$ ipython --no-banner

In [1]: import numpy as np

In [2]: np.set_printoptions(precision=2, suppress=True, linewidth=100, sign=" ")

In [3]: M = np.load("case1.npy")

In [4]: M
Out[4]: 
array([[ 1.  ,  0.  ,  0.  ,  0.  ],
       [ 0.  ,  0.5 ,  0.  ,  0.5 ],
       [ 0.  ,  0.33,  0.67,  0.  ],
       [ 0.  ,  0.  ,  0.  ,  1.  ]])

In [5]: T = np.stack([M, -2 * M, M[::-1]])

In [6]: np.linalg.norm(T, axis=(1, 2))
Out[6]: array([ 1.75,  3.5 ,  1.75])

In [7]: np.linalg.matrix_rank(T)
Out[7]: array([ 4,  4,  4])

In [8]: (T @ M.T).shape
Out[8]: (3, 4, 4)

In [9]: np.linalg.det(T)
Out[9]: array([ 0.34,  5.36,  0.34])

In [10]: np.einsum("bij,cij->bc", T, T)
Out[10]: 
array([[ 3.06, -6.12,  0.33],
       [-6.12, 12.23, -0.66],
       [ 0.33, -0.66,  3.06]])

In [11]: T.sum(axis=0)
Out[11]: 
array([[-1.  ,  0.  ,  0.  ,  1.  ],
       [ 0.  , -0.17,  0.67, -0.5 ],
       [ 0.  ,  0.17, -0.67,  0.5 ],
       [ 1.  ,  0.  ,  0.  , -1.  ]])

In [12]: np.linalg.matrix_rank(T.reshape(3, -1))
Out[12]: np.int64(2)

In [13]: T.shape
Out[13]: (3, 4, 4)

In [14]: other = np.array([[4, 0, 2], [2, 2, 3], [0, 0, 3]])

In [15]: X = other - other.T

In [16]: X
Out[16]: 
array([[ 0, -2,  2],
       [ 2,  0,  3],
       [-2, -3,  0]])

In [17]: r = np.linalg.matrix_rank(X)

In [18]: r
Out[18]: np.int64(2)

In [19]: N = np.linalg.svd(X)[2][r:].T

In [20]: [int(np.linalg.matrix_rank(np.delete(X, i, axis=0))) for i in range(3)]
Out[20]: [2, 2, 2]

In [21]: np.allclose(X @ N, 0)
Out[21]: True

In [22]: N @ N.T
Out[22]: 
array([[ 0.53, -0.35, -0.35],
       [-0.35,  0.24,  0.24],
       [-0.35,  0.24,  0.24]])

In [23]: np.round(X @ N, 2) + 0
Out[23]: 
array([[ 0.],
       [ 0.],
       [ 0.]])
